% python3 -q
>>> import numpy as np
>>> from numpy import linalg as LA
>>> np.set_printoptions(precision=2, suppress=True, linewidth=100, legacy="1.25")
>>> arr = np.loadtxt("w.csv", delimiter=",")
>>> print(arr)
[[6. 6. 4.]
 [5. 5. 3.]
 [6. 6. 4.]
 [3. 3. 1.]]
>>> print([round(float(x), 2) for x in LA.svd(arr, compute_uv=False)[:3]])
[15.91, 0.87, 0.0]
>>> print(np.argsort(-LA.norm(arr, axis=0).round(6), kind="stable")[:3])
[0 1 2]
>>> print(LA.cond(arr) > 100)
True
>>> print(arr @ LA.pinv(arr) @ arr)
[[6. 6. 4.]
 [5. 5. 3.]
 [6. 6. 4.]
 [3. 3. 1.]]
>>> print(np.abs(np.diag(LA.qr(arr)[1])) > 1e-9)
[ True False  True]
>>> A2 = arr[0, 0] * arr[1:] - np.outer(arr[1:, 0], arr[0])
>>> print(A2)
[[ 0.  0. -2.]
 [ 0.  0.  0.]
 [ 0.  0. -6.]]
>>> print(np.flatnonzero(~A2.round(6).any(axis=1)))
[1]
>>> U, s, Vh = LA.svd(arr)
>>> print(s.round(2) + 0)
[15.91  0.87  0.  ]
>>> A2 = U[:, :2] @ np.diag(s[:2]) @ Vh[:2]
>>> print(round(LA.norm(arr - A2) / LA.norm(arr), 2))
0.0
>>> print(round(float(LA.norm(arr - A2, 2)), 2), round(float(s[2]), 2))
0.0 0.0
>>> print(LA.matrix_rank(arr, rtol=0.05))
2
>>> E = np.loadtxt("out1.csv", delimiter=",")
>>> print(E)
[[0.01 0.07 0.09]
 [0.07 0.33 0.47]
 [0.09 0.47 0.65]]
>>> # rank 1
>>> ev, V = LA.eigh(E)
>>> print(np.round(LA.svd(E, compute_uv=False), 2) + 0)
[1. 0. 0.]
>>> print(np.round(V.T @ E @ V, 2) + 0)
[[0. 0. 0.]
 [0. 0. 0.]
 [0. 0. 1.]]
>>> print(np.unique(ev.round(6) + 0, return_counts=True)[1])
[2 1]
>>> print(round(ev.sum(), 2), np.trace(E))
1.0 1.0
>>> print(np.round(V.T @ V, 2) + 0)
[[1. 0. 0.]
 [0. 1. 0.]
 [0. 0. 1.]]
>>> print(np.abs(V[:, -1]))
[0.12 0.58 0.81]
>>> print((ev > 1e-8).sum(), (ev < -1e-8).sum())
1 0
>>> rk = LA.matrix_rank(E)
>>> print(rk)
1
>>> N = LA.svd(E)[2][rk:].T
>>> print(N.shape)
(3, 2)
>>> print([int(LA.matrix_rank(E[:, :j + 1])) for j in range(3)])
[1, 1, 1]
>>> hat = np.triu(np.array([[-8, 7, 1], [-3, 6, 7], [-3, -4, 6]]), 1) + np.eye(3)
>>> A2 = hat @ E @ LA.inv(hat)
>>> print(A2)
[[ 0.57 -1.15 11.47]
 [ 0.72 -1.44 14.4 ]
 [ 0.09 -0.19  1.87]]
>>> print(round(float(np.trace(A2)), 2), np.trace(E))
1.0 1.0
>>> print(hat @ E - E @ hat)
[[ 0.56  2.71  3.44]
 [ 0.65  2.8   2.17]
 [ 0.   -0.65 -3.36]]
>>> print(np.round(np.poly(A2), 2) + 0)
[ 1. -1.  0.  0.]
>>> print(np.allclose(E[:-1].T @ LA.lstsq(E[:-1].T, E[-1])[0], E[-1]))
True
>>> print(E @ LA.pinv(E) @ E)
[[0.01 0.07 0.09]
 [0.07 0.33 0.47]
 [0.09 0.47 0.65]]
>>> print(LA.lstsq(E[:-1].T, E[-1])[2])
1
>>> th = np.radians(45)
>>> R = np.eye(3)
>>> R[0, 0] = R[1, 1] = np.cos(th)
>>> R[0, 1], R[1, 0] = -np.sin(th), np.sin(th)
>>> print(R)
[[ 0.71 -0.71  0.  ]
 [ 0.71  0.71  0.  ]
 [ 0.    0.    1.  ]]
>>> A2 = E @ R.T
>>> print(np.allclose(LA.norm(E, axis=1), LA.norm(A2, axis=1)))
True
>>> print(np.allclose(E @ E.T, A2 @ A2.T))
True
>>> print(np.round(LA.det(R), 2), round(float(np.trace(R)), 2))
1.0 2.41
>>> print(A2)
[[-0.04  0.06  0.09]
 [-0.19  0.28  0.47]
 [-0.26  0.4   0.65]]
>>> A = np.array([[0, -2, 2], [3, 3, 1], [3, 2, -1], [-3, 3, -3], [1, -2, 0]])
>>> A[1] = A[3]
>>> print(A)
[[ 0 -2  2]
 [-3  3 -3]
 [ 3  2 -1]
 [-3  3 -3]
 [ 1 -2  0]]
>>> # row 3 repeats row 1
>>> rng = np.random.default_rng(468)
>>> A2 = A + rng.integers(-2, 3, (5, 2)) @ rng.integers(-2, 3, (2, 3))
>>> print(A2)
[[ 2 -5  2]
 [-7  1  1]
 [ 7  0 -3]
 [-3  7 -5]
 [ 3 -3 -1]]
>>> print(np.round(LA.svd(A2 - A, compute_uv=False), 2) + 0)
[7.72 6.28 0.  ]
>>> print(LA.matrix_rank(A2 - A, tol=1e-8))
2
>>> print(A2 - A)
[[ 2 -3  0]
 [-4 -2  4]
 [ 4 -2 -2]
 [ 0  4 -2]
 [ 2 -1 -1]]
>>> F = np.array([[-0.4, 0.1, 10.0], [-0.4, -1.3, -26.0], [0.8, -0.3, 18.0]])
>>> A2 = np.array([[1, 0], [0, 2]])
>>> Z = np.kron(A2, F)
>>> print(Z)
[[ -0.4   0.1  10.   -0.    0.    0. ]
 [ -0.4  -1.3 -26.   -0.   -0.   -0. ]
 [  0.8  -0.3  18.    0.   -0.    0. ]
 [ -0.    0.    0.   -0.8   0.2  20. ]
 [ -0.   -0.   -0.   -0.8  -2.6 -52. ]
 [  0.   -0.    0.    1.6  -0.6  36. ]]
>>> print(np.round(LA.norm(Z, 2), 2), round(float(LA.norm(A2, 2) * LA.norm(F, 2)), 2))
66.37 66.37
>>> print(LA.matrix_rank(Z))
6
>>> M = np.loadtxt("block3.csv", delimiter=",")
>>> print(M)
[[0.33 0.33 0.33 0.  ]
 [0.   1.   0.   0.  ]
 [0.   0.33 0.33 0.33]
 [0.   0.5  0.   0.5 ]]
>>> ev, V = LA.eig(M)
>>> print(ev)
[0.33 0.33 0.5  1.  ]
>>> print(np.sort(LA.eigvals(M.T)))
[0.33 0.33 0.5  1.  ]
>>> print(M @ V[:, 0] - ev[0] * V[:, 0])
[0. 0. 0. 0.]
>>> vec = np.array([3, 2, 0, 3])
>>> target = M @ vec
>>> b, lr = np.zeros(4), 1 / LA.norm(M, 2) ** 2
>>> for i in range(200):
...     b -= lr * M.T @ (M @ b - target)
...     if i % 50 == 0: print(i, round(LA.norm(M @ b - target), 2))
... 
0 1.02
50 0.2
100 0.08
150 0.03
>>> print(round(LA.cond(M), 2))
7.38
>>> print(b)
[2.94 2.   0.04 2.98]
>>> U, s, Vh = LA.svd(M, full_matrices=False)
>>> print((s > 1e-8).sum())
4
>>> print(np.round(U.T @ U, 2) + 0)
[[1. 0. 0. 0.]
 [0. 1. 0. 0.]
 [0. 0. 1. 0.]
 [0. 0. 0. 1.]]
>>> print(np.round(U.T @ M @ Vh.T, 2) + 0)
[[1.28 0.   0.   0.  ]
 [0.   0.52 0.   0.  ]
 [0.   0.   0.48 0.  ]
 [0.   0.   0.   0.17]]
>>> print(np.abs(U[:, 0]).round(6).argmax())
1
>>> print(np.allclose(U * s @ Vh, M))
True
>>> print(np.abs(Vh[0]))
[0.08 0.94 0.18 0.28]
>>> print(np.round(np.sqrt((s ** 2).sum()), 2), np.round(LA.norm(M), 2))
1.47 1.47
>>> print(s / s[0])
[1.   0.41 0.38 0.14]
>>> print(np.cumsum(s ** 2) / np.sum(s ** 2))
[0.75 0.88 0.99 1.  ]
>>> print(s)
[1.28 0.52 0.48 0.17]
>>> feats = np.loadtxt("mat.csv", delimiter=",")
>>> print(feats)
[[22. -8. 18. 12.]
 [-8.  5. -9. -7.]
 [18. -9. 19. 15.]
 [12. -7. 15. 13.]]
>>> print(np.abs(feats).max())
22.0
>>> print(LA.matrix_rank(feats))
3
>>> print(np.diff(feats, axis=0))
[[-30.  13. -27. -19.]
 [ 26. -14.  28.  22.]
 [ -6.   2.  -4.  -2.]]
>>> print(np.round(LA.svd(feats, compute_uv=False), 2) + 0)
[52.76  5.4   0.84  0.  ]
>>> print(feats.sum(axis=0))
[ 44. -19.  43.  33.]
>>> f, v = feats[3], feats[2]
>>> print(f @ v)
759.0
>>> p = (f @ v) / (f @ f) * f
>>> print(p)
[15.52 -9.05 19.4  16.81]
>>> print(round(float((v - p) @ f), 2))
-0.0
>>> ev, V = LA.eigh(feats)
>>> print(LA.eigvalsh(feats + 3 * np.eye(4)))
[ 3.    3.84  8.4  55.76]
>>> print(np.abs(V[:, -1]).round(6).argmax())
0
>>> print(np.round(LA.eigvalsh(feats @ feats), 2) + 0)
[   0.      0.71   29.19 2783.1 ]
>>> print(V @ np.diag(ev) @ V.T)
[[22. -8. 18. 12.]
 [-8.  5. -9. -7.]
 [18. -9. 19. 15.]
 [12. -7. 15. 13.]]
>>> print(np.round(V.T @ feats @ V, 2) + 0)
[[ 0.    0.    0.    0.  ]
 [ 0.    0.84  0.    0.  ]
 [ 0.    0.    5.4   0.  ]
 [ 0.    0.    0.   52.76]]
>>> print(round(float(ev.sum()), 2), np.trace(feats))
59.0 59.0
>>> print(round(float(np.trace(LA.pinv(feats) @ feats)), 2))
3.0
>>> print(np.unique(feats.round(6), axis=0).shape)
(4, 4)
>>> print(feats @ LA.pinv(feats) @ feats)
[[22. -8. 18. 12.]
 [-8.  5. -9. -7.]
 [18. -9. 19. 15.]
 [12. -7. 15. 13.]]
>>> data = np.load("run13.npy")
>>> print(data)
[[ 1.18 -2.91 -3.89]
 [-4.28 -2.39 -0.99]
 [ 1.3  -1.93  4.42]
 [-3.45  3.1   1.87]
 [-0.29 -1.52 -4.75]
 [-2.76  2.85  3.04]
 [-0.72 -1.53  4.71]
 [ 3.68 -3.31 -0.69]
 [ 2.06 -1.79 -4.19]
 [-4.59 -1.94 -0.38]
 [-1.12  2.35  4.27]
 [-2.06 -1.33  4.36]
 [-0.36 -0.12 -4.99]
 [-4.4   2.31 -0.54]]
>>> f, v = data[5], data[12]
>>> print(np.round(f @ f, 2))
24.98
>>> p = (f @ v) / (f @ f) * f
>>> print(LA.matrix_rank(np.outer(f, v)))
1
>>> print(p)
[ 1.6  -1.66 -1.77]
>>> cen = data - data.mean(axis=0)
>>> V = LA.svd(cen)[2][:1]
>>> A2 = cen - cen @ V.T @ V
>>> print(np.diag(V.T @ V))
[0.12 0.11 0.77]
>>> print(np.round(LA.norm(A2) / LA.norm(cen), 2))
0.63
>>> print(A2.std(axis=0))
[2.15 1.77 1.22]
>>> hat = data @ LA.solve(data.T @ data, data.T)
>>> print(np.allclose(hat @ hat, hat))
True
>>> print(np.round(LA.eigvalsh(hat), 2) + 0)
[0. 0. 0. 0. 0. 0. 0. 0. 0. 0. 0. 1. 1. 1.]
>>> print(LA.matrix_rank(np.eye(14) - hat))
11
>>> print(hat @ data[:, 0])
[ 1.18 -4.28  1.3  -3.45 -0.29 -2.76 -0.72  3.68  2.06 -4.59 -1.12 -2.06 -0.36 -4.4 ]
>>> print(np.trace(hat))
3.0
>>> print(np.diag(hat))
[0.16 0.38 0.25 0.19 0.16 0.15 0.23 0.22 0.13 0.37 0.14 0.23 0.16 0.23]
>>> dist = LA.norm(data[:, None] - data[None], axis=-1)
>>> print(LA.norm(data, axis=1))
[5. 5. 5. 5. 5. 5. 5. 5. 5. 5. 5. 5. 5. 5.]
>>> print(dist.mean(axis=1).argmax())
7
>>> print(np.flatnonzero(dist[5] < dist.mean() / 2))
[ 3  5 10]
